$ python -q
>>> import numpy as np
>>> np.set_printoptions(precision=3, suppress=True, linewidth=120, floatmode="fixed")
>>> def tidy(a):
...     return np.round(a, 3) + 0
... 
>>> m1 = np.load("x.npy")
>>> print(m1)
[[0 1 0]
 [1 0 1]
 [0 1 0]]
>>> print(m1.sum(axis=1))
[1 2 1]
>>> print(np.abs(m1).max())
1
>>> print(np.linalg.matrix_rank(m1))
2
>>> print(tidy(np.linalg.norm(m1)))
2.0
>>> U, sv, Vt = np.linalg.svd(m1)
>>> print(tidy(sv))
[1.414 1.414 0.000]
>>> B = U[:, :2] @ np.diag(sv[:2]) @ Vt[:2]
>>> print(np.linalg.matrix_rank(B))
2
>>> print(np.abs(m1 - B).max())
0.0
>>> print(B)
[[0.000 1.000 0.000]
 [1.000 0.000 1.000]
 [0.000 1.000 0.000]]
>>> print(np.linalg.matrix_rank(m1, rtol=0.05))
2
>>> U, sv, Vt = np.linalg.svd(m1)
>>> vecs = Vt[:(sv > 1e-8).sum()]
>>> rng = np.random.default_rng(96123)
>>> vec = m1[0] + 3 * m1[1] + rng.integers(2) * np.eye(3)[2]
>>> print(vec)
[3.000 1.000 3.000]
>>> print(tidy(np.linalg.norm(vec - vecs.T @ vecs @ vec)))
0.0
>>> print(tidy(vecs.T @ vecs))
[[0.500 0.000 0.500]
 [0.000 1.000 0.000]
 [0.500 0.000 0.500]]
>>> print(np.allclose(vecs.T @ vecs @ vec, vec))
True
>>> print(np.linalg.matrix_rank(np.vstack([m1, vec])))
2
>>> B = np.array([[1, 8, 1], [5, 6, 5], [0, 1, 3]])
>>> data = B + B.T
>>> print(data)
[[ 2 13  1]
 [13 12  6]
 [ 1  6  6]]
>>> P = np.triu(np.array([[2, 2, 2], [1, 2, 1], [2, 1, 1]]), 1) + np.eye(3)
>>> B = P @ data @ np.linalg.inv(P)
>>> print(P @ data - data @ P)
[[ 28.000  32.000   7.000]
 [  1.000 -20.000 -32.000]
 [  0.000  -2.000  -8.000]]
>>> print(np.trace(B), np.trace(data))
20.0 20
>>> print(tidy(np.poly(B)))
[  1.000 -20.000 -98.000 798.000]
>>> B = np.array([[-2, -1, 0], [-7, -7, -5], [9, 5, -4]])
>>> print(np.einsum("ik,kj->ji", data, B))
[[-86 -56  10]
 [-88 -67 -13]
 [-69 -84 -54]]
>>> print(np.einsum("ij,ij->i", data, data))
[174 349  73]
>>> print(np.linalg.matrix_rank(np.vstack([data, B.T])))
3
>>> print(np.vstack([data, B.T]).shape)
(6, 3)
>>> print(np.einsum("ik,kj->ij", data, B))
[[-86 -88 -69]
 [-56 -67 -84]
 [ 10 -13 -54]]
>>> O = data.astype(float).copy()
>>> for j in range(3):
...     O[:, j] -= O[:, :j] @ (O[:, :j].T @ O[:, j])
...     O[:, j] /= np.linalg.norm(O[:, j])
... 
>>> print(tidy(O))
[[ 0.152  0.897 -0.414]
 [ 0.986 -0.169 -0.006]
 [ 0.076  0.407  0.910]]
>>> vals, vecs = np.linalg.eig(data)
>>> print(tidy(np.sort(np.linalg.eigvals(data @ data))))
[ 22.065  55.688 518.247]
>>> print(tidy(vals))
[22.765 -7.462  4.697]
>>> print(tidy(np.sort(np.linalg.eigvals(data.T))))
[-7.462  4.697 22.765]
>>> t3 = np.stack([data, 5 * data, data[::-1]])
>>> print(t3.shape)
(3, 3, 3)
>>> print(np.einsum("bij,cij->bc", t3, t3))
[[  596  2980   521]
 [ 2980 14900  2605]
 [  521  2605   596]]
>>> mat = np.load("block1.npy")
>>> print(mat)
[[-25.000 -14.000   1.000  10.000]
 [  0.000  -1.000   0.000   0.000]
 [  0.000   0.000  -4.000   0.000]
 [-60.000 -34.000   2.000  25.000]]
>>> U, sv, Vt = np.linalg.svd(mat)
>>> print(tidy(sv))
[79.417  4.002  0.889  0.354]
>>> print(np.argmax(sv[:-1] / (sv[1:] + 1e-6)) + 1)
1
>>> B = U[:, :1] @ np.diag(sv[:1]) @ Vt[:1]
>>> print(tidy(np.linalg.norm(mat - B) / np.linalg.norm(mat)))
0.052
>>> print(tidy(np.abs(mat - B).max()))
3.997
>>> print(np.linalg.matrix_rank(mat, rtol=0.05))
2
>>> print(np.linalg.matrix_rank(B))
1
>>> B = mat / np.linalg.norm(mat, axis=1, keepdims=True)
>>> gram = B @ B.T
>>> print((np.abs(gram) > 0.9).astype(int))
[[1 0 0 1]
 [0 1 0 0]
 [0 0 1 0]
 [1 0 0 1]]
>>> print(tidy(gram[3]))
[ 1.000  0.463 -0.027  1.000]
>>> print(tidy(np.linalg.norm(B, axis=1)))
[1.000 1.000 1.000 1.000]
>>> idx = rng.permutation(4)
>>> print(idx)
[2 3 0 1]
>>> B = mat[idx][:, idx]
>>> print(np.trace(B))
-5.0
>>> print(tidy(np.linalg.det(B)), tidy(np.linalg.det(mat[idx])))
-100.0 -100.0
>>> print(np.allclose(B, mat))
False
>>> gram = mat.T @ mat
>>> print(np.linalg.matrix_rank(gram))
4
>>> print(tidy(np.linalg.svd(mat, compute_uv=False) ** 2))
[6307.071   16.013    0.791    0.125]
>>> print(np.argsort(-np.linalg.norm(mat, axis=0).round(6), kind="stable")[:3])
[0 1 3]
>>> print(tidy(np.abs(np.linalg.svd(mat)[2][-1])))
[0.367 0.032 0.004 0.930]
>>> print([round(float(x), 3) for x in np.linalg.svd(mat, compute_uv=False)[:3]])
[79.417, 4.002, 0.889]
>>> J = np.load("a.npy")
>>> print(tidy(J))
[[-0.690 -0.222  0.002 -0.689]
 [-0.345 -0.694 -0.274  0.569]
 [ 0.621 -0.539 -0.350 -0.449]
 [-0.138  0.422 -0.896  0.000]]
>>> idx = rng.permutation(4)
>>> B = J[:, idx] * rng.choice([-1, 1], 4)
>>> print(tidy(B))
[[ 0.222  0.002 -0.689  0.690]
 [ 0.694 -0.274  0.569  0.345]
 [ 0.539 -0.350 -0.449 -0.621]
 [-0.422 -0.896  0.000  0.138]]
>>> U, _, Vt = np.linalg.svd(J.T @ B)
>>> print(tidy(U @ Vt))
[[ 0.000  0.000  0.000 -1.000]
 [-1.000  0.000  0.000  0.000]
 [ 0.000  1.000  0.000  0.000]
 [ 0.000  0.000  1.000  0.000]]
>>> P = np.triu(np.array([[4, 7, 0, 8], [0, 0, 8, 7], [2, 4, 1, 9], [2, 3, 9, 8]]), 1) + np.eye(4)
>>> B = P @ J @ np.linalg.inv(P)
>>> print(tidy(np.poly(B)))
[ 1.000  1.734  0.000 -1.734 -1.000]
>>> print(tidy(np.trace(B)), tidy(np.trace(J)))
-1.734 -1.734
>>> print(np.linalg.matrix_rank(B))
4
>>> vec = np.array([2, 9, 1, 1])
>>> print(tidy(np.abs(np.linalg.eigvals(J))))
[1.000 1.000 1.000 1.000]
>>> print(tidy(np.sort(np.abs(np.degrees(np.angle(np.linalg.eigvals(J)))))))
[  0.000 150.109 150.109 180.000]
>>> print(tidy(np.linalg.norm(vec)), tidy(np.linalg.norm(J @ vec)))
9.327 9.327
>>> print(tidy(np.linalg.inv(J)))
[[-0.690 -0.345  0.621 -0.138]
 [-0.222 -0.694 -0.539  0.422]
 [ 0.002 -0.274 -0.350 -0.896]
 [-0.689  0.569 -0.449  0.000]]
>>> ang = np.radians(120)
>>> r_ = np.eye(4)
>>> r_[1, 1] = r_[0, 0] = np.cos(ang)
>>> r_[1, 0], r_[0, 1] = -np.sin(ang), np.sin(ang)
>>> print(tidy(r_))
[[-0.500  0.866  0.000  0.000]
 [-0.866 -0.500  0.000  0.000]
 [ 0.000  0.000  1.000  0.000]
 [ 0.000  0.000  0.000  1.000]]
>>> B = J @ r_.T
>>> print(np.allclose(J @ J.T, B @ B.T))
True
>>> print(tidy(np.linalg.det(r_)), tidy(np.trace(r_)))
1.0 1.0
>>> vec = np.array([0, 2, 1])
>>> print(np.einsum("ij,j->i", m1, vec))
[2 1 2]
>>> u = np.array([2, -3, -2, -1, 2, -1]) + 0.5
>>> M = np.eye(6) - 2 * np.outer(u, u) / (u @ u)
>>> print(tidy(M))
[[ 0.419  0.581  0.349  0.116 -0.581  0.116]
 [ 0.581  0.419 -0.349 -0.116  0.581 -0.116]
 [ 0.349 -0.349  0.791 -0.070  0.349 -0.070]
 [ 0.116 -0.116 -0.070  0.977  0.116 -0.023]
 [-0.581  0.581  0.349  0.116  0.419  0.116]
 [ 0.116 -0.116 -0.070 -0.023  0.116  0.977]]
>>> u, g = M[3], M[4]
>>> print(tidy(u @ g))
0.0
>>> print(tidy(u @ u))
1.0
>>> pr = (u @ g) / (u @ u) * u
>>> print(tidy(pr))
[0.000 0.000 0.000 0.000 0.000 0.000]
>>> print(tidy(g - pr))
[-0.581  0.581  0.349  0.116  0.419  0.116]
>>> print(np.linalg.matrix_rank(np.outer(u, g)))
1
>>> idx = rng.permutation(6)
>>> B = M[:, idx] * rng.choice([-1, 1], 6)
>>> print(tidy(B))
[[-0.419 -0.116  0.581 -0.116  0.581 -0.349]
 [-0.581  0.116 -0.581  0.116  0.419  0.349]
 [-0.349  0.070 -0.349  0.070 -0.349 -0.791]
 [-0.116 -0.977 -0.116  0.023 -0.116  0.070]
 [ 0.581 -0.116 -0.419 -0.116  0.581 -0.349]
 [-0.116  0.023 -0.116 -0.977 -0.116  0.070]]
>>> U, _, Vt = np.linalg.svd(M.T @ B)
>>> print(tidy(np.linalg.lstsq(M, B)[0]))
[[-1.000  0.000  0.000  0.000  0.000  0.000]
 [ 0.000  0.000  0.000  0.000  1.000  0.000]
 [ 0.000  0.000  0.000  0.000  0.000 -1.000]
 [ 0.000 -1.000  0.000  0.000  0.000  0.000]
 [ 0.000  0.000 -1.000  0.000  0.000  0.000]
 [ 0.000  0.000  0.000 -1.000  0.000  0.000]]
>>> print(idx)
[0 3 4 5 1 2]
>>> print(tidy(np.linalg.norm(M, axis=0)))
[1.000 1.000 1.000 1.000 1.000 1.000]
>>> print(tidy(np.linalg.svd(M, compute_uv=False)))
[1.000 1.000 1.000 1.000 1.000 1.000]
>>> print(tidy(M @ M.T))
[[1.000 0.000 0.000 0.000 0.000 0.000]
 [0.000 1.000 0.000 0.000 0.000 0.000]
 [0.000 0.000 1.000 0.000 0.000 0.000]
 [0.000 0.000 0.000 1.000 0.000 0.000]
 [0.000 0.000 0.000 0.000 1.000 0.000]
 [0.000 0.000 0.000 0.000 0.000 1.000]]
>>> print(tidy(M.T @ M))
[[1.000 0.000 0.000 0.000 0.000 0.000]
 [0.000 1.000 0.000 0.000 0.000 0.000]
 [0.000 0.000 1.000 0.000 0.000 0.000]
 [0.000 0.000 0.000 1.000 0.000 0.000]
 [0.000 0.000 0.000 0.000 1.000 0.000]
 [0.000 0.000 0.000 0.000 0.000 1.000]]
>>> O, r_ = np.linalg.qr(M)
>>> print(O.shape, r_.shape)
(6, 6) (6, 6)
>>> print(np.allclose(r_.T @ r_, M.T @ M))
True
>>> print(tidy(np.trace(O @ O.T)))
6.0
>>> print(tidy(r_))
[[-1.000  0.000  0.000  0.000  0.000  0.000]
 [ 0.000 -1.000  0.000  0.000  0.000  0.000]
 [ 0.000  0.000 -1.000  0.000  0.000  0.000]
 [ 0.000  0.000  0.000 -1.000  0.000  0.000]
 [ 0.000  0.000  0.000  0.000  1.000  0.000]
 [ 0.000  0.000  0.000  0.000  0.000  1.000]]
>>> print(tidy(O))
[[-0.419 -0.581 -0.349 -0.116 -0.581  0.116]
 [-0.581 -0.419  0.349  0.116  0.581 -0.116]
 [-0.349  0.349 -0.791  0.070  0.349 -0.070]
 [-0.116  0.116  0.070 -0.977  0.116 -0.023]
 [ 0.581 -0.581 -0.349 -0.116  0.419  0.116]
 [-0.116  0.116  0.070  0.023  0.116  0.977]]
>>> ang = np.radians(72)
>>> r_ = np.eye(6)
>>> r_[1, 1] = r_[5, 5] = np.cos(ang)
>>> r_[1, 5], r_[5, 1] = -np.sin(ang), np.sin(ang)
>>> print(tidy(r_))
[[ 1.000  0.000  0.000  0.000  0.000  0.000]
 [ 0.000  0.309  0.000  0.000  0.000 -0.951]
 [ 0.000  0.000  1.000  0.000  0.000  0.000]
 [ 0.000  0.000  0.000  1.000  0.000  0.000]
 [ 0.000  0.000  0.000  0.000  1.000  0.000]
 [ 0.000  0.951  0.000  0.000  0.000  0.309]]
>>> B = M @ r_.T
>>> print(tidy(np.abs(B - M).max(axis=0)))
[0.000 0.849 0.000 0.000 0.000 0.786]
>>> print(tidy(B))
[[ 0.419  0.069  0.349  0.116 -0.581  0.589]
 [ 0.581  0.240 -0.349 -0.116  0.581  0.362]
 [ 0.349 -0.041  0.791 -0.070  0.349 -0.353]
 [ 0.116 -0.014 -0.070  0.977  0.116 -0.118]
 [-0.581  0.069  0.349  0.116  0.419  0.589]
 [ 0.116 -0.965 -0.070 -0.023  0.116  0.191]]
>>> print(tidy(np.linalg.svd(M, compute_uv=False)), tidy(np.linalg.svd(B, compute_uv=False)))
[1.000 1.000 1.000 1.000 1.000 1.000] [1.000 1.000 1.000 1.000 1.000 1.000]
>>> K = np.array([[0, 3, 1, 2], [0, 3, 0, 0], [0, 0, 0, 0], [0, 0, 0, 1]])
>>> print(K[0] @ K[1])
9
>>> print(tidy(np.linalg.norm(K, 1)), tidy(np.linalg.norm(K, np.inf)))
6.0 6.0
>>> print(tidy(np.linalg.norm(K, axis=0)))
[0.000 4.243 1.000 2.236]
>>> print(tidy(np.linalg.norm(K[0], 1)), tidy(np.linalg.norm(K[0], np.inf)))
6.0 3.0
>>> print(tidy(np.linalg.norm(K, 2)))
4.579
